$ ipython --no-banner

In [1]: import numpy as np

In [2]: np.set_printoptions(suppress=True, linewidth=200)

In [3]: W0 = np.load("run18.npy")

In [4]: W0
Out[4]: 
array([[5., 4., 0., 4.],
       [4., 5., 0., 4.],
       [0., 0., 5., 0.],
       [4., 4., 0., 5.]])

In [5]: Q, Rm = np.linalg.qr(W0)

In [6]: np.trace(Q @ Q.T)
Out[6]: np.float64(4.0)

In [7]: Q.shape, Rm.shape
Out[7]: ((4, 4), (4, 4))

In [8]: np.round(Q.T @ Q, 3) + 0
Out[8]: 
array([[1., 0., 0., 0.],
       [0., 1., 0., 0.],
       [0., 0., 1., 0.],
       [0., 0., 0., 1.]])

In [9]: vec = np.ones(4)

In [10]: for _ in range(6):
    ...:     vec = W0 @ vec
    ...:     vec /= np.linalg.norm(vec)
    ...:     print(round(vec @ W0 @ vec, 3))
    ...: 
12.624
12.942
12.991
12.999
13.0
13.0

In [11]: np.round(np.linalg.eigvalsh(W0)[-1], 3)
Out[11]: np.float64(13.0)

In [12]: vec.round(3)
Out[12]: array([0.577, 0.577, 0.002, 0.577])

In [13]: M2 = np.array([[2, -1, 2, -3, 1],
    ...:     [3, -3, -3, 0, 3],
    ...:     [-2, -1, 3, 1, -3],
    ...:     [3, 3, 2, -2, -1],
    ...:     [3, 0, 1, -1, -2]])

In [14]: M2[-1] = M2[0]

In [15]: feats = M2 + 0.3 * np.eye(5)

In [16]: feats
Out[16]: 
array([[ 2.3, -1. ,  2. , -3. ,  1. ],
       [ 3. , -2.7, -3. ,  0. ,  3. ],
       [-2. , -1. ,  3.3,  1. , -3. ],
       [ 3. ,  3. ,  2. , -1.7, -1. ],
       [ 2. , -1. ,  2. , -3. ,  1.3]])

In [17]: vec = np.array([0, 1, 0, 1, 1])

In [18]: target = feats @ vec

In [19]: target.round(3)
Out[19]: array([-3. ,  0.3, -3. ,  0.3, -2.7])

In [20]: np.round(np.linalg.solve(feats, target + feats[:, 0]), 3) + 0
Out[20]: array([1., 1., 0., 1., 1.])

In [21]: np.round(np.linalg.solve(feats, 2 * target), 3) + 0
Out[21]: array([0., 2., 0., 2., 2.])

In [22]: np.round(np.linalg.solve(feats, target), 3) + 0
Out[22]: array([0., 1., 0., 1., 1.])

In [23]: round(float(np.einsum("ii->", feats)), 3)
Out[23]: 2.5

In [24]: np.kron(np.eye(2, dtype=int), feats)
Out[24]: 
array([[ 2.3, -1. ,  2. , -3. ,  1. ,  0. , -0. ,  0. , -0. ,  0. ],
       [ 3. , -2.7, -3. ,  0. ,  3. ,  0. , -0. , -0. ,  0. ,  0. ],
       [-2. , -1. ,  3.3,  1. , -3. , -0. , -0. ,  0. ,  0. , -0. ],
       [ 3. ,  3. ,  2. , -1.7, -1. ,  0. ,  0. ,  0. , -0. , -0. ],
       [ 2. , -1. ,  2. , -3. ,  1.3,  0. , -0. ,  0. , -0. ,  0. ],
       [ 0. , -0. ,  0. , -0. ,  0. ,  2.3, -1. ,  2. , -3. ,  1. ],
       [ 0. , -0. , -0. ,  0. ,  0. ,  3. , -2.7, -3. ,  0. ,  3. ],
       [-0. , -0. ,  0. ,  0. , -0. , -2. , -1. ,  3.3,  1. , -3. ],
       [ 0. ,  0. ,  0. , -0. , -0. ,  3. ,  3. ,  2. , -1.7, -1. ],
       [ 0. , -0. ,  0. , -0. ,  0. ,  2. , -1. ,  2. , -3. ,  1.3]])

In [25]: round(np.linalg.eigvals(feats).sum().real, 3)
Out[25]: np.float64(2.5)

In [26]: np.round(np.linalg.eigvals(feats), 3)
Out[26]: array([ 2.549+4.35j,  2.549-4.35j,  1.603+0.j  ,  0.3  +0.j  , -4.5  +0.j  ])

In [27]: np.round(np.poly(feats), 3)
Out[27]: array([   1.   ,   -2.5  ,    4.1  ,  109.39 , -216.511,   55.015])

In [28]: rng = np.random.default_rng(2857)

In [29]: z = rng.permutation(5)

In [30]: z
Out[30]: array([3, 0, 1, 4, 2])

In [31]: M2 = feats[z][:, z]

In [32]: np.diag(M2)
Out[32]: array([-1.7,  2.3, -2.7,  1.3,  3.3])

In [33]: np.round(np.sort(np.abs(np.linalg.eigvals(M2))), 3)
Out[33]: array([0.3  , 1.603, 4.5  , 5.042, 5.042])

In [34]: round(float(np.linalg.det(M2)), 3), round(float(np.linalg.det(feats[z])), 3)
Out[34]: (-55.015, -55.015)

In [35]: np.round(np.linalg.svd(feats, compute_uv=False), 3)
Out[35]: array([7.654, 6.878, 4.092, 1.841, 0.139])

In [36]: np.abs(feats).max()
Out[36]: np.float64(3.3)

In [37]: np.round(feats.sum(axis=1), 3)
Out[37]: array([ 1.3,  0.3, -1.7,  5.3,  1.3])

In [38]: np.linalg.rank(feats)
Traceback (most recent call last):
  Cell In[38], line 1
    np.linalg.rank(feats)
AttributeError: module 'numpy.linalg' has no attribute 'rank'


In [39]: feats[5]
Traceback (most recent call last):
  Cell In[39], line 1
    feats[5]
IndexError: index 5 is out of bounds for axis 0 with size 5


In [40]: np.unravel_index(np.abs(feats).argmax(), feats.shape)
Out[40]: (np.int64(2), np.int64(2))

In [41]: feats.shape
Out[41]: (5, 5)

In [42]: M2 = np.linalg.inv(feats)

In [43]: round(float(np.linalg.cond(feats)), 3)
Out[43]: 55.182

In [44]: round(np.linalg.slogdet(feats)[0], 3)
Out[44]: np.float64(-1.0)

In [45]: np.round(np.linalg.inv(M2), 3) + 0
Out[45]: 
array([[ 2.3, -1. ,  2. , -3. ,  1. ],
       [ 3. , -2.7, -3. ,  0. ,  3. ],
       [-2. , -1. ,  3.3,  1. , -3. ],
       [ 3. ,  3. ,  2. , -1.7, -1. ],
       [ 2. , -1. ,  2. , -3. ,  1.3]])

In [46]: round(np.linalg.det(feats) * np.linalg.det(M2), 3)
Out[46]: np.float64(1.0)

In [47]: (np.abs(M2) > 1e-9).astype(int)
Out[47]: 
array([[1, 1, 1, 1, 1],
       [1, 1, 1, 1, 1],
       [1, 1, 1, 1, 1],
       [1, 1, 1, 1, 1],
       [1, 1, 1, 1, 1]])

In [48]: K = np.array([[0, 0, 0, -5, 4, -1, 0, -2, -4, 0],
    ...:     [0, -2, 5, 0, 0, 3, 0, 0, 0, 0],
    ...:     [-4, 0, 0, 0, 0, 0, 0, -1, 5, 0],
    ...:     [0, 0, 0, 0, 0, 0, 0, 0, 0, 0],
    ...:     [3, 0, 4, 2, 0, 0, 0, 0, 2, 1]])

In [49]: K
Out[49]: 
array([[ 0,  0,  0, -5,  4, -1,  0, -2, -4,  0],
       [ 0, -2,  5,  0,  0,  3,  0,  0,  0,  0],
       [-4,  0,  0,  0,  0,  0,  0, -1,  5,  0],
       [ 0,  0,  0,  0,  0,  0,  0,  0,  0,  0],
       [ 3,  0,  4,  2,  0,  0,  0,  0,  2,  1]])

In [50]: W1 = np.array([[2, 1, 0, 0, 0, 2],
    ...:     [2, 1, 0, 1, 2, 1],
    ...:     [0, 2, 0, 2, 0, 0],
    ...:     [1, 2, 1, 0, 2, 2],
    ...:     [1, 1, 1, 1, 0, 2],
    ...:     [2, 2, 0, 1, 1, 2],
    ...:     [0, 1, 2, 2, 2, 1],
    ...:     [0, 1, 2, 0, 1, 1],
    ...:     [0, 0, 0, 1, 0, 0],
    ...:     [2, 2, 1, 1, 1, 2]])

In [51]: coef = np.array([6, 8, 9, 5, 3, 3])

In [52]: H = np.maximum(K @ W1 + coef, 0)

In [53]: (H > 0).astype(int)
Out[53]: 
array([[1, 0, 1, 1, 0, 0],
       [1, 1, 1, 1, 1, 1],
       [0, 1, 1, 1, 1, 0],
       [1, 1, 1, 1, 1, 1],
       [1, 1, 1, 1, 1, 1]])

In [54]: basis = np.array([[-1, -2], [1, -2], [-2, -1], [0, 1], [2, 2], [2, 1]])

In [55]: W1 @ basis
Out[55]: 
array([[ 3, -4],
       [ 5,  0],
       [ 2, -2],
       [ 7, -1],
       [ 2, -2],
       [ 6, -3],
       [ 3,  3],
       [ 1, -1],
       [ 0,  1],
       [ 4, -4]])

In [56]: H @ basis
Out[56]: 
array([[-11,  -6],
       [ 14, -42],
       [ -7,   1],
       [ -4, -23],
       [ 31, -47]])

In [57]: np.linalg.matrix_rank(K, rtol=0.1)
Out[57]: np.int64(4)

In [58]: [round(float(x), 3) for x in np.linalg.svd(K, compute_uv=False)[:3]]
Out[58]: [8.949, 7.263, 5.626]

In [59]: np.linalg.cond(K) > 100
Out[59]: np.True_

In [60]: np.round(np.linalg.norm(K, 2) / np.linalg.norm(K), 3)
Out[60]: np.float64(0.675)

In [61]: def softmax(z):
    ...:     e = np.exp(z - z.max(axis=-1, keepdims=True))
    ...:     return e / e.sum(axis=-1, keepdims=True)
    ...: 

In [62]: np.round(softmax(K).sum(axis=1), 3)
Out[62]: array([1., 1., 1., 1., 1.])

In [63]: np.round(softmax(K[1]), 3)
Out[63]: array([0.006, 0.001, 0.845, 0.006, 0.006, 0.114, 0.006, 0.006, 0.006, 0.006])

In [64]: scores = K @ K.T / np.sqrt(10)

In [65]: np.round(softmax(scores + np.triu(np.full(scores.shape, -np.inf), 1)), 3) + 0
Out[65]: 
array([[1.   , 0.   , 0.   , 0.   , 0.   ],
       [0.   , 1.   , 0.   , 0.   , 0.   ],
       [0.   , 0.   , 1.   , 0.   , 0.   ],
       [0.25 , 0.25 , 0.25 , 0.25 , 0.   ],
       [0.   , 0.012, 0.   , 0.   , 0.988]])

In [66]: softmax(scores).round(6).argmax(axis=1)
Out[66]: array([0, 1, 2, 0, 4])

In [67]: np.round(softmax(scores), 3) + 0
Out[67]: 
array([[1.   , 0.   , 0.   , 0.   , 0.   ],
       [0.   , 0.997, 0.   , 0.   , 0.003],
       [0.   , 0.   , 1.   , 0.   , 0.   ],
       [0.2  , 0.2  , 0.2  , 0.2  , 0.2  ],
       [0.   , 0.012, 0.   , 0.   , 0.988]])

In [68]: rk = np.linalg.matrix_rank(K)

In [69]: rk
Out[69]: np.int64(4)

In [70]: ns = np.linalg.svd(K)[2][rk:].T

In [71]: np.linalg.matrix_rank(K.T @ K), np.linalg.matrix_rank(K @ K.T)
Out[71]: (np.int64(4), np.int64(4))

In [72]: ns.shape
Out[72]: (10, 6)

In [73]: [int(np.linalg.matrix_rank(K[:, :j + 1])) for j in range(10)]
Out[73]: [1, 2, 3, 4, 4, 4, 4, 4, 4, 4]

In [74]: Uu, sigma, Vt = np.linalg.svd(K)

In [75]: V = Vt[:(sigma > 1e-8).sum()]

In [76]: vec = K[2] + -2 * K[3] + rng.integers(2) * np.eye(10)[7]

In [77]: vec
Out[77]: array([-4.,  0.,  0.,  0.,  0.,  0.,  0., -1.,  5.,  0.])

In [78]: np.round(np.diag(V.T @ V), 3)
Out[78]: array([0.722, 0.162, 0.786, 0.472, 0.388, 0.434, 0.   , 0.171, 0.81 , 0.056])

In [79]: np.linalg.matrix_rank(np.vstack([K, vec]))
Out[79]: np.int64(4)

In [80]: arr = np.load("w.npy")

In [81]: arr
Out[81]: 
array([[ 1., -2., -2., -3., -3., -1.,  2.,  2.],
       [-1.,  3., -1., -3., -3.,  3., -3.,  2.],
       [ 1., -3., -2., -2., -2.,  2., -2.,  2.],
       [ 2., -3.,  1.,  0.,  2., -2.,  3.,  1.],
       [ 3.,  1., -1.,  1., -3.,  2., -2.,  3.],
       [ 1., -1.,  2.,  3., -3., -2., -1.,  0.],
       [ 2., -3., -3.,  1.,  3.,  3.,  2.,  1.],
       [ 0.,  0.,  0.,  0.,  0.,  0.,  0., -1.]])

In [82]: M2 = np.array([[-5, 2], [4, 3], [2, 2], [2, 4], [4, -4], [3, 5], [-5, -3], [2, 0]])

In [83]: arr @ M2
Out[83]: 
array([[-44., -19.],
       [ 25.,  29.],
       [-13.,   5.],
       [-31., -30.],
       [ -1.,  39.],
       [-12.,  20.],
       [-13., -10.],
       [ -2.,   0.]])

In [84]: np.vstack([arr, M2.T]).shape
Out[84]: (10, 8)

In [85]: np.linalg.matrix_rank(np.vstack([arr, M2.T]))
Out[85]: np.int64(8)

In [86]: np.einsum("ij->j", arr)
Out[86]: array([ 9., -8., -6., -3., -9.,  5., -1., 10.])

In [87]: np.einsum("ij,ij->i", arr, arr)
Out[87]: array([36., 51., 34., 32., 38., 29., 46.,  1.])
